>>> import numpy as np
>>> import numpy.linalg as la
>>> np.set_printoptions(precision=3, suppress=True, linewidth=120, legacy="1.25")
>>> mat = np.loadtxt("w.csv", delimiter=",")
>>> mat
array([[-0.406,  0.6  , -0.6  ,  1.   ],
       [-1.116,  1.2  ,  0.3  , -2.   ],
       [ 0.705, -1.2  ,  0.6  , -1.   ],
       [-2.172,  2.   , -0.4  ,  1.2  ],
       [-1.564,  1.1  ,  0.9  ,  0.4  ],
       [ 0.847, -0.6  ,  0.3  , -1.3  ],
       [-1.345,  1.3  ,  0.2  , -0.3  ],
       [-0.863,  1.1  ,  0.5  ,  0.1  ],
       [-1.043,  0.2  , -1.3  , -1.1  ],
       [ 0.744, -1.   , -0.2  ,  0.2  ],
       [-0.473,  0.9  ,  0.1  ,  0.6  ],
       [-1.553,  1.2  ,  0.4  ,  0.4  ],
       [-0.003,  0.   ,  2.1  , -0.1  ],
       [ 0.992, -0.6  , -0.3  ,  0.1  ],
       [-1.297,  0.9  , -0.5  ,  1.2  ],
       [-0.724,  0.7  , -1.6  ,  1.   ],
       [ 0.052, -0.6  ,  0.4  , -0.1  ],
       [-0.231,  0.2  ,  0.9  ,  2.4  ],
       [-1.412,  0.9  ,  0.   , -2.6  ],
       [ 0.145, -0.3  , -0.5  ,  0.4  ],
       [ 1.576, -1.4  ,  0.9  ,  0.   ],
       [ 0.705, -0.3  ,  0.6  ,  1.2  ],
       [ 0.167, -0.3  , -1.2  ,  1.3  ],
       [ 0.412, -0.8  ,  0.4  , -0.4  ],
       [ 0.104,  0.1  ,  0.7  , -0.5  ],
       [ 0.582, -0.9  , -0.4  , -1.1  ],
       [ 0.814, -0.5  ,  0.5  , -1.4  ],
       [ 0.32 , -0.3  ,  3.2  , -1.3  ],
       [-0.787,  0.8  ,  0.3  ,  0.4  ],
       [-1.097,  1.   , -0.3  , -0.8  ]])
>>> C2 = np.cov(mat, rowvar=False)
>>> np.corrcoef(mat.T)
array([[ 1.   , -0.94 ,  0.229, -0.094],
       [-0.94 ,  1.   , -0.167,  0.164],
       [ 0.229, -0.167,  1.   , -0.207],
       [-0.094,  0.164, -0.207,  1.   ]])
>>> np.round(np.corrcoef(mat[:, 1], mat[:, 0])[0, 1], 3)
-0.94
>>> mat.std(axis=0)
array([0.929, 0.867, 0.922, 1.086])
>>> np.polyfit(mat[:, 1], mat[:, 0], 1)
array([-1.007, -0.083])
>>> Y = np.c_[mat[:, :3] @ np.array([[2, 0, 2], [2, 2, 0], [3, 2, 0]]), np.array([1, -2, 1, -2, 2, 0, 1, 0, 0, 0, -1, 1, -2, -2, -2, 0, 0, 1, 0, 2, 0, 1, 0, 0, -2, 1, -2, -1, -2, 2])]
>>> Y
array([[-1.412,  0.   , -0.812,  1.   ],
       [ 1.068,  3.   , -2.232, -2.   ],
       [ 0.81 , -1.2  ,  1.41 ,  1.   ],
       [-1.544,  3.2  , -4.344, -2.   ],
       [ 1.772,  4.   , -3.128,  2.   ],
       [ 1.394, -0.6  ,  1.694,  0.   ],
       [ 0.51 ,  3.   , -2.69 ,  1.   ],
       [ 1.974,  3.2  , -1.726,  0.   ],
       [-5.586, -2.2  , -2.086,  0.   ],
       [-1.112, -2.4  ,  1.488,  0.   ],
       [ 1.154,  2.   , -0.946, -1.   ],
       [ 0.494,  3.2  , -3.106,  1.   ],
       [ 6.294,  4.2  , -0.006, -2.   ],
       [-0.116, -1.8  ,  1.984, -2.   ],
       [-2.294,  0.8  , -2.594, -2.   ],
       [-4.848, -1.8  , -1.448,  0.   ],
       [ 0.104, -0.4  ,  0.104,  0.   ],
       [ 2.638,  2.2  , -0.462,  1.   ],
       [-1.024,  1.8  , -2.824,  0.   ],
       [-1.81 , -1.6  ,  0.29 ,  2.   ],
       [ 3.052, -1.   ,  3.152,  0.   ],
       [ 2.61 ,  0.6  ,  1.41 ,  1.   ],
       [-3.866, -3.   ,  0.334,  0.   ],
       [ 0.424, -0.8  ,  0.824,  0.   ],
       [ 2.508,  1.6  ,  0.208, -2.   ],
       [-1.836, -2.6  ,  1.164,  1.   ],
       [ 2.128,  0.   ,  1.628, -2.   ],
       [ 9.64 ,  5.8  ,  0.64 , -1.   ],
       [ 0.926,  2.2  , -1.574, -2.   ],
       [-1.094,  1.4  , -2.194,  2.   ]])
>>> la.matrix_rank(Y)
4
>>> np.round(la.lstsq(mat, Y[:, 0])[0], 3) + 0
array([2., 2., 3., 0.])
>>> np.round(la.norm(Y - mat @ la.lstsq(mat, Y)[0], axis=0), 3) + 0
array([0.   , 0.   , 0.   , 6.764])
>>> D = la.norm(Y[:, None] - Y[None], axis=-1)
>>> np.flatnonzero(D[7] < D.mean() / 2)
array([ 1,  4,  6,  7, 10, 11, 17, 28])
>>> la.matrix_rank(D ** 2)
6
>>> x = np.array([1, 5, 0, 3])
>>> (mat @ x).argmax()
3
>>> F = np.load("layer6.npy")
>>> F
array([[ 5,  5,  5,  5,  5,  5],
       [ 5, 10, 10, 10, 10, 10],
       [ 5, 10, 15, 15, 15, 15],
       [ 5, 10, 15, 20, 20, 20],
       [ 5, 10, 15, 20, 25, 25],
       [ 5, 10, 15, 20, 25, 30]])
>>> r0 = np.array([-3, -3, 0, -3, 0, 3])
>>> Y = F + np.outer(r0, np.eye(6)[0])
>>> la.matrix_rank(Y - F)
1
>>> np.round(la.det(Y) / la.det(F), 3), round(1 + la.solve(F, r0)[0], 3)
(0.4, 0.4)
